>>> import numpy as np
>>> np.set_printoptions(precision=2, suppress=True, linewidth=120, floatmode="fixed")
>>> data = np.diag(3 * np.array([-1, 2, -4, -1, -1, 0])) + np.array([[3, 1, 3, 3, 1, 2],
...     [0, 1, 0, 2, 0, 2],
...     [2, 2, 2, 1, 2, 2],
...     [3, 0, 3, 2, 3, 0],
...     [3, 1, 1, 1, 2, 0],
...     [0, 1, 2, 1, 1, 0]])
>>> data
array([[  0,   1,   3,   3,   1,   2],
       [  0,   7,   0,   2,   0,   2],
       [  2,   2, -10,   1,   2,   2],
       [  3,   0,   3,  -1,   3,   0],
       [  3,   1,   1,   1,  -1,   0],
       [  0,   1,   2,   1,   1,   0]])
>>> r0 = np.array([1, 0, 1, 1, 1, 2])
>>> A2 = data + np.outer(r0, np.eye(6)[3])
>>> np.linalg.matrix_rank(A2 - data)
np.int64(1)
>>> data.reshape(2, -1)
array([[  0,   1,   3,   3,   1,   2,   0,   7,   0,   2,   0,   2,   2,   2, -10,   1,   2,   2],
       [  3,   0,   3,  -1,   3,   0,   3,   1,   1,   1,  -1,   0,   0,   1,   2,   1,   1,   0]])
>>> t3 = data.reshape(6, 2, -1)
>>> np.einsum("ihd,ihd->ih", t3, t3)
array([[ 10,  14],
       [ 49,   8],
       [108,   9],
       [ 18,  10],
       [ 11,   2],
       [  5,   2]])
>>> t3.transpose(1, 0, 2)
array([[[  0,   1,   3],
        [  0,   7,   0],
        [  2,   2, -10],
        [  3,   0,   3],
        [  3,   1,   1],
        [  0,   1,   2]],

       [[  3,   1,   2],
        [  2,   0,   2],
        [  1,   2,   2],
        [ -1,   3,   0],
        [  1,  -1,   0],
        [  1,   1,   0]]])
>>> np.einsum("ihd,jhd->hij", t3, t3).shape
(2, 6, 6)
>>> np.swapaxes(t3, 1, 2)[4]
array([[ 3,  1],
       [ 1, -1],
       [ 1,  0]])
>>> A = np.load("mat.npy")
>>> A.round(2) + 0
array([[ 0.89, -0.15, -0.24, -0.02, -0.02, -0.15, -0.02, -0.02, -0.07, -0.11, -0.24, -0.15],
       [-0.15,  0.78, -0.34, -0.03, -0.03, -0.22, -0.03, -0.03, -0.09, -0.15, -0.34, -0.22],
       [-0.24, -0.34,  0.46, -0.05, -0.05, -0.34, -0.05, -0.05, -0.15, -0.24, -0.54, -0.34],
       [-0.02, -0.03, -0.05,  1.00,  0.00, -0.03,  0.00,  0.00, -0.01, -0.02, -0.05, -0.03],
       [-0.02, -0.03, -0.05,  0.00,  1.00, -0.03,  0.00,  0.00, -0.01, -0.02, -0.05, -0.03],
       [-0.15, -0.22, -0.34, -0.03, -0.03,  0.78, -0.03, -0.03, -0.09, -0.15, -0.34, -0.22],
       [-0.02, -0.03, -0.05,  0.00,  0.00, -0.03,  1.00,  0.00, -0.01, -0.02, -0.05, -0.03],
       [-0.02, -0.03, -0.05,  0.00,  0.00, -0.03,  0.00,  1.00, -0.01, -0.02, -0.05, -0.03],
       [-0.07, -0.09, -0.15, -0.01, -0.01, -0.09, -0.01, -0.01,  0.96, -0.07, -0.15, -0.09],
       [-0.11, -0.15, -0.24, -0.02, -0.02, -0.15, -0.02, -0.02, -0.07,  0.89, -0.24, -0.15],
       [-0.24, -0.34, -0.54, -0.05, -0.05, -0.34, -0.05, -0.05, -0.15, -0.24,  0.46, -0.34],
       [-0.15, -0.22, -0.34, -0.03, -0.03, -0.22, -0.03, -0.03, -0.09, -0.15, -0.34,  0.78]])
>>> w, evecs = np.linalg.eigh(A)
>>> np.unique(w.round(6) + 0, return_counts=True)[1]
array([ 1, 11])
>>> round(float(w.sum()), 2), np.trace(A)
(10.0, np.float64(10.0))
>>> (w > 1e-8).sum(), (w < -1e-8).sum()
(np.int64(11), np.int64(1))
>>> r0 = np.array([-2, -2])
>>> np.round(np.cross(A[5, :3], A[9, :3]), 2) + 0
array([0.00, 0.00, 0.00])
>>> np.round(np.correlate(A[5], A[9], "full"), 2) + 0
array([ 0.02,  0.07, -0.03, -0.09, -0.27, -0.11, -0.17,  0.76,  0.00,  0.06,  0.08,  0.00, -0.16, -0.13, -0.14, -0.07,
       -0.01,  0.08,  0.07,  0.12,  0.12,  0.07,  0.02])
